$ python -q
>>> import numpy as np
>>> import numpy.linalg as la
>>> np.set_printoptions(suppress=True, linewidth=100)
>>> m1 = np.load("sample13.npy")
>>> m1
array([[0, 0, 0, 0, 0, 1, 0, 0, 0, 0],
       [0, 1, 0, 0, 0, 0, 0, 0, 0, 0],
       [1, 0, 0, 0, 0, 0, 0, 0, 0, 0],
       [0, 0, 0, 1, 0, 0, 0, 0, 0, 0],
       [0, 0, 1, 0, 0, 0, 0, 0, 0, 0],
       [0, 0, 0, 0, 1, 0, 0, 0, 0, 0],
       [0, 0, 0, 0, 0, 0, 0, 1, 0, 0],
       [0, 0, 0, 0, 0, 0, 1, 0, 0, 0],
       [0, 0, 0, 0, 0, 0, 0, 0, 1, 0],
       [0, 0, 0, 0, 0, 0, 0, 0, 0, 1]])
>>> rng = np.random.default_rng(38661)
>>> lab = rng.permutation(10)
>>> lab
array([2, 3, 1, 0, 5, 8, 9, 7, 4, 6])
>>> out = m1[lab][:, lab]
>>> out
array([[0, 0, 0, 1, 0, 0, 0, 0, 0, 0],
       [0, 1, 0, 0, 0, 0, 0, 0, 0, 0],
       [0, 0, 1, 0, 0, 0, 0, 0, 0, 0],
       [0, 0, 0, 0, 1, 0, 0, 0, 0, 0],
       [0, 0, 0, 0, 0, 0, 0, 0, 1, 0],
       [0, 0, 0, 0, 0, 1, 0, 0, 0, 0],
       [0, 0, 0, 0, 0, 0, 1, 0, 0, 0],
       [0, 0, 0, 0, 0, 0, 0, 0, 0, 1],
       [1, 0, 0, 0, 0, 0, 0, 0, 0, 0],
       [0, 0, 0, 0, 0, 0, 0, 1, 0, 0]])
>>> round(la.det(out), 2), round(la.det(m1[lab]), 2)
(np.float64(1.0), np.float64(1.0))
>>> np.round(np.sort(np.abs(la.eigvals(out))), 2)
array([1., 1., 1., 1., 1., 1., 1., 1., 1., 1.])
>>> np.allclose(out, m1)
False
>>> r0 = np.array([-2, -2, 1])
>>> np.cross(m1[0, :3], m1[7, :3])
array([0, 0, 0])
>>> np.correlate(m1[0], m1[7], "full")
array([0, 0, 0, 0, 0, 0, 0, 0, 1, 0, 0, 0, 0, 0, 0, 0, 0, 0, 0])
>>> np.array([np.convolve(row, r0, "same") for row in m1])
array([[ 0,  0,  0,  0, -2, -2,  1,  0,  0,  0],
       [-2, -2,  1,  0,  0,  0,  0,  0,  0,  0],
       [-2,  1,  0,  0,  0,  0,  0,  0,  0,  0],
       [ 0,  0, -2, -2,  1,  0,  0,  0,  0,  0],
       [ 0, -2, -2,  1,  0,  0,  0,  0,  0,  0],
       [ 0,  0,  0, -2, -2,  1,  0,  0,  0,  0],
       [ 0,  0,  0,  0,  0,  0, -2, -2,  1,  0],
       [ 0,  0,  0,  0,  0, -2, -2,  1,  0,  0],
       [ 0,  0,  0,  0,  0,  0,  0, -2, -2,  1],
       [ 0,  0,  0,  0,  0,  0,  0,  0, -2, -2]])
>>> m1[:, 3] @ m1[:, 8]
np.int64(0)
>>> vec = np.array([-1, 0, 2, -1, 0, -2, 1, -2, -1, 1])
>>> 10 - la.matrix_rank(m1 - np.eye(10), tol=1e-8)
np.int64(6)
>>> np.round(np.sort(np.abs(np.degrees(np.angle(la.eigvals(m1))))), 2)
array([  0.,   0.,   0.,   0.,   0.,   0.,  90.,  90., 180., 180.])
>>> m1.T @ (m1 @ vec)
array([-1,  0,  2, -1,  0, -2,  1, -2, -1,  1])
>>> round(la.norm(vec), 2), np.round(la.norm(m1 @ vec), 2)
(np.float64(4.12), np.float64(4.12))
>>> np.round(la.inv(m1), 2)
array([[0., 0., 1., 0., 0., 0., 0., 0., 0., 0.],
       [0., 1., 0., 0., 0., 0., 0., 0., 0., 0.],
       [0., 0., 0., 0., 1., 0., 0., 0., 0., 0.],
       [0., 0., 0., 1., 0., 0., 0., 0., 0., 0.],
       [0., 0., 0., 0., 0., 1., 0., 0., 0., 0.],
       [1., 0., 0., 0., 0., 0., 0., 0., 0., 0.],
       [0., 0., 0., 0., 0., 0., 0., 1., 0., 0.],
       [0., 0., 0., 0., 0., 0., 1., 0., 0., 0.],
       [0., 0., 0., 0., 0., 0., 0., 0., 1., 0.],
       [0., 0., 0., 0., 0., 0., 0., 0., 0., 1.]])
>>> np.round(np.abs(la.eigvals(m1)), 2)
array([1., 1., 1., 1., 1., 1., 1., 1., 1., 1.])
>>> round(float(la.det(m1)), 2)
1.0
>>> U, s, Vt = la.svd(m1, full_matrices=False)
>>> U.T @ m1 @ Vt.T
array([[1., 0., 0., 0., 0., 0., 0., 0., 0., 0.],
       [0., 1., 0., 0., 0., 0., 0., 0., 0., 0.],
       [0., 0., 1., 0., 0., 0., 0., 0., 0., 0.],
       [0., 0., 0., 1., 0., 0., 0., 0., 0., 0.],
       [0., 0., 0., 0., 1., 0., 0., 0., 0., 0.],
       [0., 0., 0., 0., 0., 1., 0., 0., 0., 0.],
       [0., 0., 0., 0., 0., 0., 1., 0., 0., 0.],
       [0., 0., 0., 0., 0., 0., 0., 1., 0., 0.],
       [0., 0., 0., 0., 0., 0., 0., 0., 1., 0.],
       [0., 0., 0., 0., 0., 0., 0., 0., 0., 1.]])
>>> s / s[0]
array([1., 1., 1., 1., 1., 1., 1., 1., 1., 1.])
>>> (s > 1e-8).sum()
np.int64(10)
>>> s
array([1., 1., 1., 1., 1., 1., 1., 1., 1., 1.])
>>> mat = rng.normal(size=(32, 10))
>>> mat = 10 * mat / la.norm(mat, axis=1, keepdims=True)
>>> mat.round(2)
array([[-3.96, -4.05,  2.28,  4.53,  0.18,  1.85,  1.01,  5.37, -2.96, -0.44],
       [-3.03,  1.99, -2.58, -1.88,  2.2 , -1.83, -7.06,  2.21, -3.62,  0.8 ],
       [ 3.18, -5.07,  2.7 ,  3.98,  2.34, -4.88,  2.11, -1.32, -1.95, -1.32],
       [-1.68,  3.05,  5.05, -4.64,  0.76, -2.01,  3.47,  2.03,  3.1 , -3.25],
       [-2.09, -7.04, -3.24, -2.73, -0.14,  2.1 ,  1.54, -1.16, -4.34,  1.03],
       [-6.58, -0.62,  1.08, -0.4 ,  0.22, -5.36,  2.89, -1.82, -3.81,  0.12],
       [ 1.14,  3.55,  0.5 ,  0.27,  0.77,  5.51,  2.97,  5.29,  2.41,  3.5 ],
       [-1.33, -0.55,  4.53, -1.5 ,  6.89, -2.29, -2.72, -3.02, -2.41, -0.38],
       [-4.62,  5.76, -1.2 , -0.71, -5.06, -0.28, -2.6 , -1.8 , -2.53,  1.2 ],
       [-2.39,  2.07,  2.15,  7.13, -2.05, -1.25,  4.8 ,  2.36, -0.36,  0.12],
       [-0.16,  0.95, -2.4 ,  5.01,  2.17,  3.83,  3.87,  0.36,  4.48, -3.7 ],
       [-0.73, -2.21,  0.19,  7.85, -0.42, -2.88, -4.65,  0.57,  1.47,  0.6 ],
       [-6.99, -0.03,  3.73, -3.32, -3.79,  0.88, -0.79,  1.44, -2.76, -0.9 ],
       [ 4.12,  1.69, -2.32, -3.03,  3.95, -3.47, -4.76,  0.77, -3.44, -1.69],
       [-5.8 ,  3.14,  0.5 ,  3.66,  3.04, -0.25, -1.44,  1.89,  4.09,  3.34],
       [ 3.33,  3.16,  5.02,  0.57,  4.05, -4.94, -0.22, -3.47,  0.66,  0.17],
       [-0.25,  2.71, -0.76, -0.4 , -3.29, -2.88, -4.28, -0.28, -3.78, -6.33],
       [ 1.64,  3.12, -4.88,  2.97, -0.96, -1.07,  5.48, -1.45, -4.43,  1.02],
       [ 2.22, -2.05,  2.84, -0.32, -0.13, -2.61, -6.75, -1.37,  2.08,  4.92],
       [ 6.15,  2.89,  1.9 ,  2.8 , -1.83,  0.15, -4.08,  3.54,  3.11,  0.43],
       [-4.05,  1.33,  2.13,  2.75,  3.28,  5.63, -1.27, -1.71,  0.96, -4.67],
       [-2.92,  0.49,  1.35, -2.66,  0.4 , -0.32,  1.71,  7.75, -3.49,  2.63],
       [-8.01, -0.19,  3.33, -0.34, -2.05, -0.76,  0.19,  1.49, -2.44,  3.4 ],
       [ 3.11,  5.67,  2.33, -1.22,  4.73,  3.64,  2.55,  1.19,  2.61, -0.95],
       [ 3.22,  4.24, -1.64,  0.26,  4.77, -2.29, -3.49,  0.22,  5.01,  1.89],
       [ 1.72, -4.8 , -3.09, -2.43,  1.34, -3.62, -4.7 ,  0.86, -3.33, -3.12],
       [ 2.79,  2.54, -5.59,  1.73,  3.1 , -5.54,  2.74,  1.63, -0.87,  0.56],
       [-6.45, -1.39,  3.71, -3.46, -1.41,  2.58, -0.84,  2.01,  3.46, -2.32],
       [-2.28, -0.54,  5.96, -1.18,  4.81,  1.31,  1.43,  1.89, -3.94,  3.42],
       [ 3.12,  4.16, -1.98,  1.14, -1.71,  1.14, -0.66, -6.02, -4.99,  1.37],
       [ 1.41,  2.45, -2.67, -4.03, -1.59,  3.87,  5.27, -1.73,  4.49,  0.43],
       [-3.2 , -2.44,  0.92,  1.63, -0.17,  1.64, -7.48, -0.87,  4.2 , -1.79]])
>>> W2 = mat[[2, 23]].astype(float)
>>> for _ in range(5):
...     lab = la.norm(mat[:, None] - W2, axis=-1).argmin(axis=1)
...     W2 = np.array([mat[lab == j].mean(axis=0) for j in range(2)])
... 
>>> lab
array([1, 0, 0, 1, 0, 0, 1, 0, 1, 1, 1, 0, 1, 0, 1, 0, 0, 0, 0, 0, 1, 1, 1, 1, 0, 0, 0, 1, 1, 0, 1,
       0])
>>> np.round(W2[1] - W2[0], 2)
array([-3.75,  1.38,  2.19, -0.48, -0.91,  3.89,  3.48,  2.5 ,  1.68,  0.22])
>>> W2.round(2)
array([[ 0.84,  0.1 , -0.41,  0.6 ,  1.19, -2.27, -2.12, -0.65, -1.2 , -0.1 ],
       [-2.91,  1.48,  1.78,  0.12,  0.28,  1.62,  1.35,  1.86,  0.47,  0.12]])
